% python3 -q
>>> import numpy as np
>>> np.set_printoptions(suppress=True, linewidth=120)
>>> tidy = lambda a: np.round(a, 1) + 0
>>> W0 = np.array([[2, 0, 0, 0], [0, 2, 0, 0], [0, 0, 0, 0], [0, 0, 0, 2]])
>>> U, s, vt = np.linalg.svd(W0)
>>> evecs = vt[:(s > 1e-8).sum()]
>>> rng = np.random.default_rng(9747)
>>> vec = W0[2] + 5 * W0[1] + rng.integers(2) * np.eye(4)[0]
>>> vec
array([ 1., 10.,  0.,  0.])
>>> np.linalg.matrix_rank(np.vstack([W0, vec]))
np.int64(3)
>>> ev, evecs = np.linalg.eigh(W0)
>>> ev.sum(), np.trace(W0)
(np.float64(6.0), np.int64(6))
>>> evecs.T @ evecs
array([[1., 0., 0., 0.],
       [0., 1., 0., 0.],
       [0., 0., 1., 0.],
       [0., 0., 0., 1.]])
>>> tidy(np.linalg.eigvalsh(W0 + -1 * np.eye(4)))
array([-1.,  1.,  1.,  1.])
>>> np.unique(ev.round(6) + 0, return_counts=True)[1]
array([1, 3])
>>> ev
array([0., 2., 2., 2.])
>>> evecs.T @ W0 @ evecs
array([[0., 0., 0., 0.],
       [0., 2., 0., 0.],
       [0., 0., 2., 0.],
       [0., 0., 0., 2.]])
>>> W0 @ W0
array([[4, 0, 0, 0],
       [0, 4, 0, 0],
       [0, 0, 0, 0],
       [0, 0, 0, 4]])
>>> tidy(np.linalg.det(W0))
np.float64(0.0)
>>> (np.linalg.matrix_power((W0 != 0) + (W0.T != 0) + np.eye(4), 4) > 0).astype(int)
array([[1, 0, 0, 0],
       [0, 1, 0, 0],
       [0, 0, 1, 0],
       [0, 0, 0, 1]])
>>> np.flatnonzero(np.linalg.matrix_power((W0 != 0) + (W0.T != 0) + np.eye(4), 4)[2])
array([2])
>>> (W0 != 0).astype(int)
array([[1, 0, 0, 0],
       [0, 1, 0, 0],
       [0, 0, 0, 0],
       [0, 0, 0, 1]])
>>> ev, evecs = np.linalg.eigh(W0)
>>> vec = np.array([0, 2, 2, 1])
>>> evecs * np.abs(ev) @ evecs.T
array([[2., 0., 0., 0.],
       [0., 2., 0., 0.],
       [0., 0., 0., 0.],
       [0., 0., 0., 2.]])
>>> vec @ W0 @ vec
np.int64(10)
>>> np.abs(W0).sum(axis=1).max(), np.abs(ev).max()
(np.int64(2), np.float64(2.0))
>>> tidy(vec @ W0 @ vec / (vec @ vec)), ev[0], ev[-1]
(np.float64(1.1), np.float64(0.0), np.float64(2.0))
>>> F = np.load("a.npy")
>>> F
array([[-0.1,  0.7, -1.4,  1.9],
       [-1.5,  1.4, -0.4, -1.8],
       [-2.6,  1.4,  0. , -1.6],
       [-1.9,  0.5, -1.6, -1.4]])
>>> f = np.array([-1, 1])
>>> tidy(np.array([np.convolve(row, f, "same") for row in F]))
array([[ 0.1, -0.8,  2.1, -3.3],
       [ 1.5, -2.9,  1.8,  1.4],
       [ 2.6, -4. ,  1.4,  1.6],
       [ 1.9, -2.4,  2.1, -0.2]])
>>> tidy(np.cross(F[3, :3], F[0, :3]))
array([ 0.4, -2.5, -1.3])
>>> tidy(np.correlate(F[3], F[0], "full"))
array([-3.6,  3.6, -5.1,  0.1,  0.8, -0.8,  0.1])
>>> labels = rng.permutation(4)
>>> B = F[:, labels] * rng.choice([-1, 1], 4)
>>> B
array([[ 1.4,  0.1,  1.9, -0.7],
       [ 0.4,  1.5, -1.8, -1.4],
       [-0. ,  2.6, -1.6, -1.4],
       [ 1.6,  1.9, -1.4, -0.5]])
>>> U, _, vt = np.linalg.svd(F.T @ B)
>>> tidy(np.linalg.lstsq(F, B)[0])
array([[ 0., -1.,  0.,  0.],
       [ 0.,  0.,  0., -1.],
       [-1.,  0.,  0.,  0.],
       [ 0.,  0.,  1.,  0.]])
>>> tidy(U @ vt)
array([[ 0., -1.,  0.,  0.],
       [ 0.,  0.,  0., -1.],
       [-1.,  0.,  0.,  0.],
       [ 0.,  0.,  1.,  0.]])
